>>> import numpy as np
>>> from numpy import linalg as LA
>>> np.set_printoptions(suppress=True, linewidth=100)
>>> F = np.loadtxt("w.csv", delimiter=",")
>>> F.round(4)
array([[ 0.0148, -0.0448,  0.112 ],
       [-0.0448,  0.998 ,  0.0051],
       [ 0.112 ,  0.0051,  0.9873]])
>>> def softmax(z):
...     e = np.exp(z - z.max(axis=-1, keepdims=True))
...     return e / e.sum(axis=-1, keepdims=True)
... 
>>> np.round(softmax(F[1] + -1), 4)
array([0.2046, 0.5804, 0.215 ])
>>> np.round(softmax(F[1]), 4)
array([0.2046, 0.5804, 0.215 ])
>>> att = F @ F.T / np.sqrt(3)
>>> np.round(softmax(att), 4)
array([[0.3307, 0.3195, 0.3498],
       [0.2594, 0.4736, 0.267 ],
       [0.278 , 0.2613, 0.4607]])
>>> np.round(np.trace(LA.pinv(F) @ F), 4)
np.float64(2.0)
>>> np.abs(np.diag(LA.qr(F)[1])) > 1e-9
array([ True,  True, False])
>>> np.allclose(F[:-1].T @ LA.lstsq(F[:-1].T, F[-1])[0], F[-1])
True
>>> np.round(F @ LA.pinv(F) @ F, 4)
array([[ 0.0148, -0.0448,  0.112 ],
       [-0.0448,  0.998 ,  0.0051],
       [ 0.112 ,  0.0051,  0.9873]])
>>> np.unique(F.round(6), axis=0).shape
(3, 3)
>>> vals, vecs = LA.eigh(F)
>>> x = np.array([1, 2, 2])
>>> print(np.round(x @ F @ x / (x @ x), 4), np.round(vals[0], 4), round(vals[-1], 4))
0.9183 0.0 1.0
>>> round(float(x @ F @ x), 4)
8.2651
>>> np.round(np.abs(F).sum(axis=1).max(), 4), np.round(np.abs(vals).max(), 4)
(np.float64(1.1043), np.float64(1.0))
>>> np.round(vecs * np.maximum(vals, 0) @ vecs.T, 4)
array([[ 0.0148, -0.0448,  0.112 ],
       [-0.0448,  0.998 ,  0.0051],
       [ 0.112 ,  0.0051,  0.9873]])
>>> other = np.array([[-1, -2], [1, 0]])
>>> W2 = np.kron(other, F)
>>> print(W2.shape)
(6, 6)
>>> W2.round(4)
array([[-0.0148,  0.0448, -0.112 , -0.0295,  0.0896, -0.2239],
       [ 0.0448, -0.998 , -0.0051,  0.0896, -1.9959, -0.0102],
       [-0.112 , -0.0051, -0.9873, -0.2239, -0.0102, -1.9746],
       [ 0.0148, -0.0448,  0.112 ,  0.    , -0.    ,  0.    ],
       [-0.0448,  0.998 ,  0.0051, -0.    ,  0.    ,  0.    ],
       [ 0.112 ,  0.0051,  0.9873,  0.    ,  0.    ,  0.    ]])
>>> LA.matrix_rank(W2)
np.int64(4)
>>> rank = LA.matrix_rank(F)
>>> rank
np.int64(2)
>>> null = LA.svd(F)[2][rank:].T
>>> print([int(LA.matrix_rank(F[:i])) for i in range(1, len(F) + 1)])
[1, 2, 2]
>>> print(np.round(null[:, 0] / null[np.abs(null[:, 0]).round(6).argmax(), 0], 4))
[ 1.      0.0455 -0.1136]
>>> M = np.load("layer5.npy")
>>> M
array([[-1,  0,  0],
       [ 0, -3,  0],
       [ 0,  0, -3]])
>>> np.round(LA.eigvals(M).sum().real, 4)
np.float64(-7.0)
>>> np.poly(M)
array([ 1.,  7., 15.,  9.])
>>> np.round(LA.det(M.T), 4)
np.float64(-9.0)
>>> J = np.load("block8.npy")
>>> J
array([[ 2,  0,  0],
       [ 0,  4, -1],
       [ 0, -1,  0]])
>>> vals, vecs = LA.eigh(J)
>>> vals.sum(), np.trace(J)
(np.float64(6.0), np.int64(6))
>>> np.round(vecs.T @ vecs, 4) + 0
array([[1., 0., 0.],
       [0., 1., 0.],
       [0., 0., 1.]])
>>> other = LA.inv(J)
>>> print((np.abs(other) > 1e-9).astype(int))
[[1 0 0]
 [0 0 1]
 [0 1 1]]
>>> round(LA.cond(J), 4)
np.float64(17.9443)
>>> np.allclose(other, J.T)
False
>>> X = np.load("x.npy")
>>> X.round(4)
array([[ 0.    , -0.8239, -0.5667],
       [ 0.5241, -0.4827,  0.7017],
       [-0.8517, -0.297 ,  0.4318]])
>>> r0, v = X[2], X[0]
>>> np.round(r0 @ v, 4)
np.float64(-0.0)
>>> pr = (r0 @ v) / (r0 @ r0) * r0
>>> (v - pr) @ r0
np.float64(0.0)
>>> np.round(np.outer(r0, v), 4)
array([[-0.    ,  0.7017,  0.4827],
       [-0.    ,  0.2447,  0.1683],
       [ 0.    , -0.3558, -0.2447]])
>>> pr.round(4) + 0
array([0., 0., 0.])
>>> K = np.loadtxt("arr.csv", delimiter=",")
>>> K
array([[-3.2581,  4.0807,  8.4784],
       [-4.4927,  5.5244, 10.6433],
       [-3.9999,  4.8556,  9.8813],
       [-0.4298,  0.6129,  1.0448],
       [-1.4551,  1.7818,  3.6496],
       [-1.381 ,  1.8052,  3.5788],
       [-0.584 ,  0.535 ,  1.1678],
       [-0.6105,  0.5759,  1.0803],
       [-3.057 ,  3.61  ,  7.2549],
       [-3.5993,  4.1205,  8.5817],
       [-0.515 ,  0.4621,  1.3453],
       [-3.2103,  3.4535,  7.2617],
       [-1.6187,  1.6929,  3.5345],
       [-1.0109,  1.2054,  2.4727],
       [ 0.0135,  0.0043, -0.0314],
       [-0.6287,  0.5836,  1.1348],
       [-4.0313,  4.8624,  9.7554]])
>>> d = LA.norm(K[:, None] - K[None], axis=-1)
>>> d[5].round(6).argsort(kind="stable")[:4]
array([ 5,  4, 12, 13])
>>> d.shape
(17, 17)
>>> cen = (K - K.mean(axis=0)) / K.std(axis=0)
>>> np.argwhere(np.abs(cen) > 2)
array([], shape=(0, 2), dtype=int64)
>>> print(np.round(cen.std(axis=0), 4))
[1. 1. 1.]
>>> coef = LA.lstsq(np.delete(cen, 0, axis=1), cen[:, 0])[0]
>>> coef.round(4)
array([-0.2361, -0.7615])
>>> other = np.array([[-1, 1, 0], [2, 1, -1], [1, -1, -1]])
>>> arr = other - other.T
>>> arr
array([[ 0, -1, -1],
       [ 1,  0,  0],
       [ 1,  0,  0]])
>>> # rows 1 and 2 are equal
>>> P = np.triu(np.array([[2, 0, -3], [1, 3, -1], [2, -2, 3]]), 1) + np.eye(3)
>>> other = P @ arr @ LA.inv(P)
>>> P @ arr - arr @ P
array([[-3.,  0., -1.],
       [-1.,  0.,  3.],
       [ 0.,  0.,  3.]])
>>> other
array([[ -3.,  -1., -11.],
       [  0.,   0.,   0.],
       [  1.,   0.,   3.]])
>>> LA.matrix_rank(arr, rtol=0.1)
np.int64(2)
>>> np.argsort(-LA.norm(arr, axis=0).round(6), kind="stable")[:3]
array([0, 1, 2])
>>> print(np.round(LA.norm(arr, 2) / LA.norm(arr), 4))
0.7071
>>> print(np.round(LA.eigvals(arr), 4))
[0.+1.4142j 0.-1.4142j 0.+0.j    ]
>>> np.einsum("ij,ji->", arr, arr)
np.int64(-4)
>>> round(float(LA.det(arr.T)), 4)
0.0
>>> print(np.einsum("ii->", arr))
0
>>> np.kron(np.eye(2, dtype=int), arr)
array([[ 0, -1, -1,  0,  0,  0],
       [ 1,  0,  0,  0,  0,  0],
       [ 1,  0,  0,  0,  0,  0],
       [ 0,  0,  0,  0, -1, -1],
       [ 0,  0,  0,  1,  0,  0],
       [ 0,  0,  0,  1,  0,  0]])
>>> round(LA.eigvals(arr).sum().real, 4)
np.float64(0.0)
>>> np.round(np.poly(arr), 4)
array([1., 0., 2., 0.])
>>> arr @ arr
array([[-2,  0,  0],
       [ 0, -1, -1],
       [ 0, -1, -1]])
>>> (arr + arr.T) / 2
array([[0., 0., 0.],
       [0., 0., 0.],
       [0., 0., 0.]])
>>> np.trace(arr)
np.int64(0)
>>> x = np.array([-6, 6, 8])
>>> np.round(LA.det(arr), 4)
np.float64(0.0)
>>> np.round(LA.eigvals(arr).real, 4)
array([0., 0., 0.])
>>> q = LA.solve(np.eye(3) - arr, np.eye(3) + arr)
>>> print(np.round(q @ q.T, 4) + 0)
[[1. 0. 0.]
 [0. 1. 0.]
 [0. 0. 1.]]
>>> np.round(LA.det(q), 4)
np.float64(1.0)
>>> A = np.array([[10, 1, 0], [1, 10, 6], [0, 6, 11]])
>>> vals, vecs = LA.eigh(A)
>>> print(vals.round(4))
[ 4.3822 10.027  16.5908]
>>> vals.sum(), np.trace(A)
(np.float64(31.0), np.int64(31))
>>> (vals > 1e-8).sum(), (vals < -1e-8).sum()
(np.int64(3), np.int64(0))
>>> np.unique(vals.round(6) + 0, return_counts=True)[1]
array([1, 1, 1])
>>> np.round(np.abs(vecs[:, -1]), 4)
array([0.1029, 0.6781, 0.7277])
>>> A.shape
(3, 3)
>>> np.abs(A).max()
np.int64(11)
>>> np.round(LA.svd(A, compute_uv=False), 4)
array([16.5908, 10.027 ,  4.3822])
>>> print(np.round(A.mean(axis=0), 4))
[3.6667 5.6667 5.6667]
>>> print(np.diff(A, axis=0))
[[-9  9  6]
 [-1 -4  5]]
>>> low = LA.cholesky(A)
>>> round(float(np.prod(np.diag(low)) ** 2), 4), round(float(LA.det(A)), 4)
(729.0, 729.0)
>>> np.round(np.diag(low) ** 2, 4)
array([10.    ,  9.9   ,  7.3636])
>>> print(low.round(4))
[[3.1623 0.     0.    ]
 [0.3162 3.1464 0.    ]
 [0.     1.9069 2.7136]]
>>> P = np.triu(np.array([[-1, 2, -1], [1, -1, 0], [2, -2, -1]]), 1) + np.eye(3)
>>> other = P @ A @ LA.inv(P)
>>> np.trace(other), np.trace(A)
(np.float64(31.0), np.int64(31))
>>> LA.matrix_rank(other)
np.int64(3)
>>> np.round(np.poly(other), 4)
array([   1.,  -31.,  283., -729.])
>>> mat = np.load("mat.npy")
>>> mat
array([[ 2., -2., -1.,  2.],
       [ 2., -3., -2.,  4.],
       [ 2., -4., -1.,  4.],
       [ 2., -4., -3.,  6.]])
>>> # null space of dimension 1
>>> [round(float(x), 4) for x in LA.svd(mat, compute_uv=False)[:3]]
[12.0305, 1.5328, 0.9579]
>>> np.argsort(-LA.norm(mat, axis=0).round(6), kind="stable")[:3]
array([3, 1, 0])
>>> LA.cond(mat) > 100
np.True_
>>> W = np.array([[2, 5, 1, 1, -4],
...     [3, -2, 0, 5, -1],
...     [-5, -4, -1, -3, 5],
...     [-4, 0, 0, 4, 3]])
>>> coef = np.array([1, 3, 1, 3, -3])
>>> hid = np.maximum(mat @ W + coef, 0)
>>> hid
array([[ 0., 21.,  4.,  6.,  0.],
       [ 0., 27.,  5., 12.,  0.],
       [ 0., 25.,  4.,  4.,  0.],
       [ 0., 33.,  6., 18.,  0.]])
>>> (hid > 0).astype(int)
array([[0, 1, 1, 1, 0],
       [0, 1, 1, 1, 0],
       [0, 1, 1, 1, 0],
       [0, 1, 1, 1, 0]])
>>> (hid > 0).mean(axis=0)
array([0., 1., 1., 1., 0.])
>>> W2 = np.array([[2, 1], [-2, 1], [-2, -1], [-3, 2], [2, 1]])
>>> hid @ W2
array([[ -68.,   29.],
       [-100.,   46.],
       [ -70.,   29.],
       [-132.,   63.]])
>>> (hid @ W2).round(6).argmax(axis=1)
array([1, 1, 1, 1])
>>> round(float(LA.eigvals(mat).sum().real), 4)
4.0
>>> round(float(LA.det(2 * mat)), 4), round(LA.det(mat), 4)
(0.0, np.float64(0.0))
>>> np.round(LA.det(mat.T), 4)
np.float64(0.0)
>>> print(round(float(LA.det(mat[::-1])), 4))
0.0
>>> np.einsum("ij,ji->", mat, mat)
np.float64(6.0)
>>> print(np.round(LA.eigvals(mat), 4) + 0)
[0. 1. 1. 2.]
>>> np.kron(np.eye(2, dtype=int), mat)
array([[ 2., -2., -1.,  2.,  0., -0., -0.,  0.],
       [ 2., -3., -2.,  4.,  0., -0., -0.,  0.],
       [ 2., -4., -1.,  4.,  0., -0., -0.,  0.],
       [ 2., -4., -3.,  6.,  0., -0., -0.,  0.],
       [ 0., -0., -0.,  0.,  2., -2., -1.,  2.],
       [ 0., -0., -0.,  0.,  2., -3., -2.,  4.],
       [ 0., -0., -0.,  0.,  2., -4., -1.,  4.],
       [ 0., -0., -0.,  0.,  2., -4., -3.,  6.]])
